In [1]: import numpy as np

In [2]: import numpy.linalg as la

In [3]: np.set_printoptions(precision=1, suppress=True, linewidth=160, legacy="1.25")

In [4]: def rnd(a):
   ...:     return np.round(a, 1) + 0
   ...: 

In [5]: M = np.loadtxt("run5.csv", delimiter=",")

In [6]: print(M)
[[-17.   -2.9  20.2]
 [ 16.5  -5.    6.4]
 [  0.5   3.7   4.3]
 [ 10.1   2.7 -10.6]
 [-14.1  -5.8  17.6]
 [ -5.6  -5.2   9.2]
 [  0.8  -1.6  -4.5]
 [-13.6   4.7  -4. ]
 [  6.1   0.1  -0.1]
 [  6.5  11.   -4.1]
 [  5.5   4.6 -19.9]
 [  2.4   6.8  -9.9]
 [  1.7   1.3  -0.6]
 [  1.7   4.  -21. ]
 [  2.4   1.9  -2.4]
 [  1.3  -4.9   3.8]
 [ -9.2   3.9   3.6]
 [ 10.9  -5.   12.8]
 [ -1.5   2.    5.7]
 [  4.5  -6.1   1.6]
 [ -5.7  -8.5   7.1]
 [  9.8   7.   11.4]
 [ -0.8  -0.1  -4.2]
 [ 13.1   0.3  -0.8]
 [ -7.   -2.7   2.4]]

In [7]: Xs = M - M.mean(axis=0)

In [8]: vecs = la.svd(Xs)[2][:2]

In [9]: other = Xs - Xs @ vecs.T @ vecs

In [10]: print(rnd(la.norm(other) / la.norm(Xs)))
0.3

In [11]: print(rnd((Xs @ vecs.T).std(axis=0)))
[10.9  7.4]

In [12]: C = M[[12, 16]].astype(float)

In [13]: for _ in range(6):
    ...:     z = la.norm(M[:, None] - C, axis=-1).argmin(axis=1)
    ...:     C = np.array([M[z == j].mean(axis=0) for j in range(2)])
    ...: 

In [14]: print(z)
[1 0 0 0 1 1 0 1 0 0 0 0 0 0 0 0 1 0 0 0 1 0 0 0 1]

In [15]: print(rnd(C))
[[  5.1   1.3  -1.8]
 [-10.3  -2.4   8. ]]

In [16]: print(np.bincount(z))
[18  7]

In [17]: print(rnd(C[1] - C[0]))
[-15.4  -3.6   9.8]

In [18]: print(np.abs(C[1] - C[0]).argmax())
0
